$ ipython --no-banner

In [1]: import numpy as np

In [2]: from numpy import linalg as LA

In [3]: np.set_printoptions(suppress=True, linewidth=120)

In [4]: K = np.loadtxt("data.csv", delimiter=",")

In [5]: K
Out[5]: 
array([[ 2.,  0.,  0.,  0.],
       [ 0.,  0.,  0., -2.],
       [ 0.,  0.,  0.,  0.],
       [ 0.,  0.,  2.,  0.]])

In [6]: np.diff(K, axis=0)
Out[6]: 
array([[-2.,  0.,  0., -2.],
       [ 0.,  0.,  0.,  2.],
       [ 0.,  0.,  2.,  0.]])

In [7]: K.sum(axis=1)
Out[7]: array([ 2., -2.,  0.,  2.])

In [8]: np.zeros(4, 4)
TypeError: Cannot interpret '4' as a data type


In [9]: K - K[0]
Out[9]: 
array([[ 0.,  0.,  0.,  0.],
       [-2.,  0.,  0., -2.],
       [-2.,  0.,  0.,  0.],
       [-2.,  0.,  2.,  0.]])

In [10]: K[:, 4]
IndexError: index 4 is out of bounds for axis 1 with size 4


In [11]: np.abs(K).max()
Out[11]: np.float64(2.0)

In [12]: F = np.loadtxt("w.csv", delimiter=",")

In [13]: F.round(3)
Out[13]: 
array([[0.067, 0.267, 0.2  , 0.133, 0.333],
       [0.111, 0.333, 0.222, 0.278, 0.056],
       [0.188, 0.188, 0.25 , 0.125, 0.25 ],
       [0.182, 0.091, 0.364, 0.273, 0.091],
       [0.154, 0.231, 0.231, 0.077, 0.308]])

In [14]: F.sum(axis=1)
Out[14]: array([1., 1., 1., 1., 1.])

In [15]: F @ np.ones(5)
Out[15]: array([1., 1., 1., 1., 1.])

In [16]: np.round(np.sort(np.abs(LA.eigvals(F)))[::-1], 3)
Out[16]: array([1.   , 0.22 , 0.22 , 0.061, 0.032])

In [17]: p = np.eye(5)[1]

In [18]: for _ in range(5):
    ...:     p = p @ F
    ...:     print(p.round(3))
    ...: 
[0.111 0.333 0.222 0.278 0.056]
[0.145 0.22  0.266 0.215 0.153]
[0.147 0.217 0.258 0.184 0.194]
[0.146 0.221 0.254 0.177 0.202]
[0.145 0.223 0.253 0.177 0.203]

In [19]: rng = np.random.default_rng(72846)

In [20]: A2 = F + rng.integers(-2, 3, (5, 4)) @ rng.integers(-2, 3, (4, 5))

In [21]: A2.round(3)
Out[21]: 
array([[ 0.067, -0.733, -0.8  , -0.867, -0.667],
       [-3.889,  3.333,  5.222, -6.722,  3.056],
       [-5.812, -3.812, -1.75 , -2.875, -0.75 ],
       [ 4.182,  2.091,  2.364, -3.727,  0.091],
       [ 4.154,  6.231,  5.231,  0.077,  3.308]])

In [22]: LA.matrix_rank(A2 - F, tol=1e-8)
Out[22]: np.int64(4)

In [23]: A2 - F
Out[23]: 
array([[ 0., -1., -1., -1., -1.],
       [-4.,  3.,  5., -7.,  3.],
       [-6., -4., -2., -3., -1.],
       [ 4.,  2.,  2., -4.,  0.],
       [ 4.,  6.,  5.,  0.,  3.]])

In [24]: np.abs(A2 - F).sum(axis=1)
Out[24]: array([ 4., 22., 16., 12., 18.])

In [25]: x = np.array([2, -1, -2, 1, 3])

In [26]: rhs = F @ x

In [27]: c, lr = np.zeros(5), 1 / LA.norm(F, 2) ** 2

In [28]: for i in range(30):
    ...:     c -= lr * F.T @ (F @ c - rhs)
    ...:     if i % 5 == 0: print(i, round(LA.norm(F @ c - rhs), 3))
    ...: 
0 0.61
5 0.385
10 0.252
15 0.175
20 0.129
25 0.102

In [29]: c.round(3)
Out[29]: array([ 0.354, -0.034,  0.236, -0.876,  1.951])

In [30]: r0 = np.array([3, 1])

In [31]: np.round(np.cross(F[1, :3], F[3, :3]), 3)
Out[31]: array([ 0.101,  0.   , -0.051])

In [32]: np.round(np.convolve(F[1], r0), 3)
Out[32]: array([0.333, 1.111, 1.   , 1.056, 0.444, 0.056])

In [33]: A2 = F / np.sqrt((F ** 2).mean(axis=1, keepdims=True))

In [34]: LA.matrix_rank(A2) == LA.matrix_rank(F)
Out[34]: np.True_

In [35]: np.round(LA.norm(A2, axis=1), 3)
Out[35]: array([2.236, 2.236, 2.236, 2.236, 2.236])

In [36]: M = np.minimum.outer(np.arange(1, 7), np.arange(1, 7)) * 4

In [37]: M
Out[37]: 
array([[ 4,  4,  4,  4,  4,  4],
       [ 4,  8,  8,  8,  8,  8],
       [ 4,  8, 12, 12, 12, 12],
       [ 4,  8, 12, 16, 16, 16],
       [ 4,  8, 12, 16, 20, 20],
       [ 4,  8, 12, 16, 20, 24]])

In [38]: Lm = LA.cholesky(M)

In [39]: np.round(M / np.sqrt(np.outer(np.diag(M), np.diag(M))), 3)
Out[39]: 
array([[1.   , 0.707, 0.577, 0.5  , 0.447, 0.408],
       [0.707, 1.   , 0.816, 0.707, 0.632, 0.577],
       [0.577, 0.816, 1.   , 0.866, 0.775, 0.707],
       [0.5  , 0.707, 0.866, 1.   , 0.894, 0.816],
       [0.447, 0.632, 0.775, 0.894, 1.   , 0.913],
       [0.408, 0.577, 0.707, 0.816, 0.913, 1.   ]])

In [40]: W2 = np.sign(np.array([[3, 2, 3], [2, 2, 2], [0, 2, 0]]))

In [41]: A2 = (np.tril(W2, -1) + np.eye(3)) @ (np.triu(W2, 1) + np.eye(3))

In [42]: evals = np.array([2, 4, -4])

In [43]: X = np.rint(A2 * evals @ LA.inv(A2)) + 0

In [44]: X
Out[44]: 
array([[ -8.,  10.,  -8.],
       [-20.,  22., -16.],
       [-16.,  16., -12.]])

In [45]: idx = rng.permutation(3)

In [46]: A2 = X[:, idx] * rng.choice([-1, 1], 3)

In [47]: A2
Out[47]: 
array([[ 10.,  -8.,  -8.],
       [ 22., -16., -20.],
       [ 16., -12., -16.]])

In [48]: left, _, Vh = LA.svd(X.T @ A2)

In [49]: np.round(left @ Vh, 3) + 0
Out[49]: 
array([[0., 0., 1.],
       [1., 0., 0.],
       [0., 1., 0.]])

In [50]: idx
Out[50]: array([1, 2, 0])

In [51]: np.round(LA.lstsq(X, A2)[0], 3) + 0
Out[51]: 
array([[0., 0., 1.],
       [1., 0., 0.],
       [0., 1., 0.]])

In [52]: X[2] @ X[1]
Out[52]: np.float64(864.0)

In [53]: round(float(LA.norm(X[2] - X[1])), 3)
Out[53]: 8.246

In [54]: np.round(LA.norm(X, axis=1), 3)
Out[54]: array([15.1  , 33.764, 25.612])

In [55]: np.round(LA.norm(X, 2), 3)
Out[55]: np.float64(44.96)

In [56]: LA.cond(X) > 100
Out[56]: np.False_

In [57]: round(np.log10(LA.cond(X)))
Out[57]: 2

In [58]: evals, evecs = LA.eig(X)

In [59]: evals.round(3)
Out[59]: array([-4.,  4.,  2.])

In [60]: np.round(X @ evecs[:, 0] - evals[0] * evecs[:, 0], 3) + 0
Out[60]: array([0., 0., 0.])

In [61]: np.round(np.sort(LA.eigvals(X.T)), 3)
Out[61]: array([-4.,  2.,  4.])

In [62]: np.round(np.sort(LA.eigvals(X @ X)), 3)
Out[62]: array([ 4., 16., 16.])

In [63]: round(float(np.prod(evals)), 3)
Out[63]: -32.0

In [64]: m1 = np.array([[0.0, 0.0, 1.0], [0.0, 0.0, 2.0], [1.0, 2.0, 0.0]])

In [65]: np.einsum("ij,ji->", m1, m1)
Out[65]: np.float64(10.0)

In [66]: np.round(np.poly(m1), 3) + 0
Out[66]: array([ 1.,  0., -5.,  0.])

In [67]: np.round(LA.det(m1.T), 3)
Out[67]: np.float64(0.0)

In [68]: rank = LA.matrix_rank(m1)

In [69]: rank
Out[69]: np.int64(2)

In [70]: null = LA.svd(m1)[2][rank:].T

In [71]: np.round(null @ null.T, 3)
Out[71]: 
array([[ 0.8, -0.4,  0. ],
       [-0.4,  0.2,  0. ],
       [ 0. ,  0. ,  0. ]])

In [72]: [int(LA.matrix_rank(m1[:, :j + 1])) for j in range(3)]
Out[72]: [1, 1, 2]

In [73]: null[:, 0] / null[np.abs(null[:, 0]).round(6).argmax(), 0]
Out[73]: array([ 1. , -0.5,  0. ])

In [74]: np.unique(m1.round(6), axis=0).shape
Out[74]: (3, 3)

In [75]: round(float(np.trace(LA.pinv(m1) @ m1)), 3)
Out[75]: 2.0

In [76]: x = np.array([0, 7, 0])

In [77]: a = np.maximum(m1 @ x, 0)

In [78]: m1.T @ a
Out[78]: array([14., 28.,  0.])

In [79]: np.round(np.tanh(m1 @ x), 3)
Out[79]: array([0., 0., 1.])

In [80]: np.maximum(m1 @ x, 0) - np.maximum(-m1 @ x, 0)
Out[80]: array([ 0.,  0., 14.])

In [81]: np.maximum(m1 @ (3 * x), 0)
Out[81]: array([ 0.,  0., 42.])

In [82]: A = np.loadtxt("dump.csv", delimiter=",")

In [83]: A
Out[83]: 
array([[ 2.664, -0.29 , -0.662,  1.437],
       [-0.454,  1.616,  4.866, -0.516],
       [ 2.865, -5.228, -3.761,  0.195],
       [ 2.373,  1.102,  2.223, -2.419],
       [ 0.597, -1.93 ,  5.487, -5.037],
       [-0.047, -0.896,  2.836,  3.544]])

In [84]: q, evecs = LA.qr(X[:, :1])[0], LA.qr(X[:, 1:])[0]

In [85]: s = LA.svd(q.T @ evecs, compute_uv=False)

In [86]: np.round(LA.norm(q @ q.T - evecs @ evecs.T, 2), 3)
Out[86]: np.float64(1.0)

In [87]: (s > 0.9).sum()
Out[87]: np.int64(1)

In [88]: np.round(np.degrees(np.arccos(s.clip(0, 1))), 3)
Out[88]: array([3.489])

In [89]: feats = np.loadtxt("sample10.csv", delimiter=",")

In [90]: feats
Out[90]: 
array([[-5.,  3.,  0.],
       [-7., -1., -3.],
       [-6.,  1., -6.],
       [-5.,  3.,  0.],
       [-4.,  9.,  9.]])

In [91]: A2 = feats / np.sqrt((feats ** 2).mean(axis=1, keepdims=True))

In [92]: np.round(LA.norm(A2, axis=1), 3)
Out[92]: array([1.732, 1.732, 1.732, 1.732, 1.732])

In [93]: A2[0].round(3)
Out[93]: array([-1.485,  0.891,  0.   ])

In [94]: LA.matrix_rank(feats - feats.mean(axis=1, keepdims=True))
Out[94]: np.int64(2)

In [95]: LA.matrix_rank(A2) == LA.matrix_rank(feats)
Out[95]: np.True_

In [96]: np.round(feats - feats.mean(axis=1, keepdims=True), 3)
Out[96]: 
array([[-4.333,  3.667,  0.667],
       [-3.333,  2.667,  0.667],
       [-2.333,  4.667, -2.333],
       [-4.333,  3.667,  0.667],
       [-8.667,  4.333,  4.333]])

In [97]: A2 = np.c_[feats[:, :2] @ np.array([[1, 3], [0, 1]]), np.array([4, 3, 2, 9, -6])]

In [98]: A2
Out[98]: 
array([[ -5., -12.,   4.],
       [ -7., -22.,   3.],
       [ -6., -17.,   2.],
       [ -5., -12.,   9.],
       [ -4.,  -3.,  -6.]])

In [99]: LA.matrix_rank(np.c_[feats, A2])
Out[99]: np.int64(4)

In [100]: np.round(LA.norm(LA.qr(feats)[0].T @ A2, axis=0) ** 2 / ((A2 ** 2).sum(axis=0) + 1e-12), 3)
Out[100]: array([1.   , 1.   , 0.484])

In [101]: LA.matrix_rank(A2)
Out[101]: np.int64(3)

In [102]: x = np.array([3, 3, 2])

In [103]: rhs = feats @ x

In [104]: rhs
Out[104]: array([ -6., -30., -27.,  -6.,  33.])

In [105]: np.round(LA.pinv(feats) @ feats, 3) + 0
Out[105]: 
array([[1., 0., 0.],
       [0., 1., 0.],
       [0., 0., 1.]])

In [106]: rhs = rhs + 0.1 * rng.normal(size=5)

In [107]: rhs.round(3)
Out[107]: array([ -5.844, -29.825, -26.969,  -5.84 ,  33.076])

In [108]: c, *_ = LA.lstsq(feats, rhs)

In [109]: c.round(3)
Out[109]: array([2.967, 2.98 , 2.018])

In [110]: [round(float(LA.norm(LA.solve(feats.T @ feats + lam * np.eye(3), feats.T @ rhs))), 2) for lam in (0, 1, 10, 100)]
Out[110]: [4.66, 4.5, 3.93, 2.54]

In [111]: c.round()
Out[111]: array([3., 3., 2.])

In [112]: A2 = np.array([[3, -3, 3, -2, -3],
     ...:     [-3, -1, 0, -2, -1],
     ...:     [-2, -2, -1, 2, 0],
     ...:     [2, 0, 0, 3, 2],
     ...:     [2, 3, 2, 1, 2]])

In [113]: A2[-1] = A2[0]

In [114]: mat = A2 + 0.02 * np.eye(5)

In [115]: mat
Out[115]: 
array([[ 3.02, -3.  ,  3.  , -2.  , -3.  ],
       [-3.  , -0.98,  0.  , -2.  , -1.  ],
       [-2.  , -2.  , -0.98,  2.  ,  0.  ],
       [ 2.  ,  0.  ,  0.  ,  3.02,  2.  ],
       [ 3.  , -3.  ,  3.  , -2.  , -2.98]])

In [116]: th = np.radians(60)

In [117]: Rm = np.eye(5)

In [118]: Rm[1, 1] = Rm[4, 4] = np.cos(th)

In [119]: Rm[1, 4], Rm[4, 1] = -np.sin(th), np.sin(th)

In [120]: Rm.round(3)
Out[120]: 
array([[ 1.   ,  0.   ,  0.   ,  0.   ,  0.   ],
       [ 0.   ,  0.5  ,  0.   ,  0.   , -0.866],
       [ 0.   ,  0.   ,  1.   ,  0.   ,  0.   ],
       [ 0.   ,  0.   ,  0.   ,  1.   ,  0.   ],
       [ 0.   ,  0.866,  0.   ,  0.   ,  0.5  ]])

In [121]: A2 = mat @ Rm.T

In [122]: np.round(np.abs(A2 - mat).max(axis=0), 3)
Out[122]: array([0.   , 4.098, 0.   , 0.   , 1.732])

In [123]: np.allclose(LA.norm(mat, axis=1), LA.norm(A2, axis=1))
Out[123]: True

In [124]: A2.round(3)
Out[124]: 
array([[ 3.02 ,  1.098,  3.   , -2.   , -4.098],
       [-3.   ,  0.376,  0.   , -2.   , -1.349],
       [-2.   , -1.   , -0.98 ,  2.   , -1.732],
       [ 2.   , -1.732,  0.   ,  3.02 ,  1.   ],
       [ 3.   ,  1.081,  3.   , -2.   , -4.088]])

In [125]: def softmax(z):
     ...:     e = np.exp(z - z.max(axis=-1, keepdims=True))
     ...:     return e / e.sum(axis=-1, keepdims=True)
     ...: 

In [126]: np.round(softmax(Rm[4]), 3)
Out[126]: array([0.142, 0.338, 0.142, 0.142, 0.235])

In [127]: att = Rm @ Rm.T / np.sqrt(5)

In [128]: np.round(softmax(att), 3)
Out[128]: 
array([[0.281, 0.18 , 0.18 , 0.18 , 0.18 ],
       [0.18 , 0.281, 0.18 , 0.18 , 0.18 ],
       [0.18 , 0.18 , 0.281, 0.18 , 0.18 ],
       [0.18 , 0.18 , 0.18 , 0.281, 0.18 ],
       [0.18 , 0.18 , 0.18 , 0.18 , 0.281]])

In [129]: softmax(att).round(6).argmax(axis=1)
Out[129]: array([0, 1, 2, 3, 4])

In [130]: A2 = np.c_[A[:, :3] @ np.array([[3, -8, 0], [1, 7, 5], [-4, -2, 2]]), np.array([3, 2, 5, 4, 5, 1])]

In [131]: A2.round(3)
Out[131]: 
array([[ 10.35 , -22.018,  -2.774,   3.   ],
       [-19.21 ,   5.212,  17.812,   2.   ],
       [ 18.411, -51.994, -33.662,   5.   ],
       [ -0.671, -15.716,   9.956,   4.   ],
       [-22.087, -29.26 ,   1.324,   5.   ],
       [-12.381, -11.568,   1.192,   1.   ]])

In [132]: np.round(LA.lstsq(A, A2[:, 0])[0], 3) + 0
Out[132]: array([ 3.,  1., -4.,  0.])

In [133]: LA.matrix_rank(A2)
Out[133]: np.int64(4)
